$ python3 -q
>>> import numpy as np
>>> np.set_printoptions(precision=2, suppress=True, linewidth=200)
>>> J = np.array([[1.7, 1.9, -0.2, -0.6, 0.2, -0.3, 0.7],
...     [1.1, -0.5, 0.7, 0.6, 0.3, 0.3, 0.9],
...     [-1.2, 1.7, -0.2, 0.9, -0.5, -1.7, -0.4],
...     [-0.3, -0.1, 0.6, 0.1, 0.3, 0.6, -0.5],
...     [-0.3, 1.1, -1.3, 0.1, 1.1, -0.3, 0.1],
...     [1.5, -2.3, -1.0, 0.0, 0.4, -2.6, 0.9],
...     [2.05, 1.7, -0.45, -1.09, 0.83, -0.13, 0.2],
...     [1.1, 0.1, -1.1, 1.8, -0.4, -0.5, 0.9]])
>>> ang = np.radians(72)
>>> r_ = np.eye(7)
>>> r_[4, 4] = r_[5, 5] = np.cos(ang)
>>> r_[4, 5], r_[5, 4] = -np.sin(ang), np.sin(ang)
>>> print(r_)
[[ 1.    0.    0.    0.    0.    0.    0.  ]
 [ 0.    1.    0.    0.    0.    0.    0.  ]
 [ 0.    0.    1.    0.    0.    0.    0.  ]
 [ 0.    0.    0.    1.    0.    0.    0.  ]
 [ 0.    0.    0.    0.    0.31 -0.95  0.  ]
 [ 0.    0.    0.    0.    0.95  0.31  0.  ]
 [ 0.    0.    0.    0.    0.    0.    1.  ]]
>>> Y = J @ r_.T
>>> np.allclose(J @ J.T, Y @ Y.T)
True
>>> print(np.linalg.svd(J, compute_uv=False), np.linalg.svd(Y, compute_uv=False))
[4.48 4.14 3.3  2.29 1.63 0.95 0.56] [4.48 4.14 3.3  2.29 1.63 0.95 0.56]
>>> Y
array([[ 1.7 ,  1.9 , -0.2 , -0.6 ,  0.35,  0.1 ,  0.7 ],
       [ 1.1 , -0.5 ,  0.7 ,  0.6 , -0.19,  0.38,  0.9 ],
       [-1.2 ,  1.7 , -0.2 ,  0.9 ,  1.46, -1.  , -0.4 ],
       [-0.3 , -0.1 ,  0.6 ,  0.1 , -0.48,  0.47, -0.5 ],
       [-0.3 ,  1.1 , -1.3 ,  0.1 ,  0.63,  0.95,  0.1 ],
       [ 1.5 , -2.3 , -1.  ,  0.  ,  2.6 , -0.42,  0.9 ],
       [ 2.05,  1.7 , -0.45, -1.09,  0.38,  0.75,  0.2 ],
       [ 1.1 ,  0.1 , -1.1 ,  1.8 ,  0.35, -0.53,  0.9 ]])
>>> round(float(np.linalg.det(r_)), 2), round(float(np.trace(r_)), 2)
(1.0, 5.62)
>>> np.abs(Y - J).max(axis=0)
array([0.  , 0.  , 0.  , 0.  , 2.2 , 2.18, 0.  ])
>>> m1 = np.load("dump.npy")
>>> m1
array([[ -6,  -2,   6,  -5,   2,   6,  -3],
       [ -8,  -7,  -2,  -5,  -6,   9,   3],
       [ -5,  -4,  -4,  -5,  -4,   0,   3],
       [ -4,   5,   1,  -5,   1,  -8,  -5],
       [ -8,   1,  -4,  -8,  -2,  -1,   4],
       [ -9,   0,  -5,  -5,   1,  -5,   2],
       [ -5,  -4,  -4,  -5,  -4,   0,   3],
       [ -1,   3,  -5,   5,   1,  -2,   2],
       [ -5,   8,  -5,   4,  -7, -10,  -4],
       [-13,   0,  -9,   4,  -9,   2,   3],
       [ -4,   1,  -1,   0,  -5,   4,  -2],
       [-14,  -1, -10,   7,  -6,  -2,   1],
       [ -4,   4,  -2,   4,  -4,  -5,  -2],
       [  0,   0,   0,   0,   0,   0,   0],
       [ -1,   4,  -3,   0,  -3,  -5,  -2],
       [ -3,  -3,   2,   0,  -2,   9,   0],
       [ -5,   8,  -5,   4,  -7, -10,  -4],
       [ -5,   8,  -5,   4,  -7, -10,  -4],
       [ -2,   7,  -8,   5,  -2,  -7,   0],
       [ -8,   0,  -1,   7,  -3,   0,  -4],
       [-16,   1,  -5,  -1,  -5,  -1,   0],
       [  1,   1,   1,  -3,  -3,   4,   2],
       [  0,   4,  -4,   2,  -2,   2,   4],
       [-13,   4,  -7,  -1,  -3, -10,   0],
       [-18,   4,  -9,   2,  -5, -10,  -4],
       [ -7,   3, -12,   0,  -6,  -7,   3],
       [ -1,   3,  -5,   5,   1,  -2,   2],
       [ -9,   3,  -6,  12,  -2,  -2,  -2],
       [ -4,   4,  -2,   4,  -4,  -5,  -2],
       [  0,   0,   0,   0,   0,   0,   0],
       [-11,   2,  -1,  -9,  -7,  -4,   0],
       [ -8,  -3,   0, -10,   0,  -3,   0],
       [  0,   0,   0,   0,   0,   0,   0],
       [ -6,   3,  -7,   8,  -1,  -2,  -2],
       [ -6,  11, -10,   9,  -6, -12,  -2],
       [ -1,   4,  -3,   0,  -3,  -5,  -2]])
>>> Y = np.c_[m1[:, :3] @ np.array([[-1, 2, 2], [-3, -1, 2], [-3, -1, 2]]), np.array([5, 9, 1, 4, 6, 1, 4, 2, 7, 7, 4, 0, 1, 2, 5, 9, 1, 7, 7, 4, 9, 9, 4, 5, 6, 5, 5, 3, 0, 0, 8, 3, 6, 9, 8, 5])]
>>> Y
array([[ -6, -16,  -4,   5],
       [ 35,  -7, -34,   9],
       [ 29,  -2, -26,   1],
       [-14, -14,   4,   4],
       [ 17, -13, -22,   6],
       [ 24, -13, -28,   1],
       [ 29,  -2, -26,   4],
       [  7,   0,  -6,   2],
       [ -4, -13,  -4,   7],
       [ 40, -17, -44,   7],
       [  4,  -8,  -8,   4],
       [ 47, -17, -50,   0],
       [ -2, -10,  -4,   1],
       [  0,   0,   0,   2],
       [ -2,  -3,   0,   5],
       [  6,  -5,  -8,   9],
       [ -4, -13,  -4,   1],
       [ -4, -13,  -4,   7],
       [  5,  -3,  -6,   7],
       [ 11, -15, -18,   4],
       [ 28, -28, -40,   9],
       [ -7,   0,   6,   9],
       [  0,   0,   0,   4],
       [ 22, -23, -32,   5],
       [ 33, -31, -46,   6],
       [ 34,  -5, -32,   5],
       [  7,   0,  -6,   5],
       [ 18, -15, -24,   3],
       [ -2, -10,  -4,   0],
       [  0,   0,   0,   0],
       [  8, -23, -20,   8],
       [ 17, -13, -22,   3],
       [  0,   0,   0,   6],
       [ 18,  -8, -20,   9],
       [  3, -13, -10,   8],
       [ -2,  -3,   0,   5]])
>>> np.linalg.matrix_rank(np.c_[m1, Y])
np.int64(8)
>>> np.round(np.linalg.lstsq(m1, Y[:, 0])[0], 2) + 0
array([-1., -3., -3.,  0.,  0.,  0.,  0.])
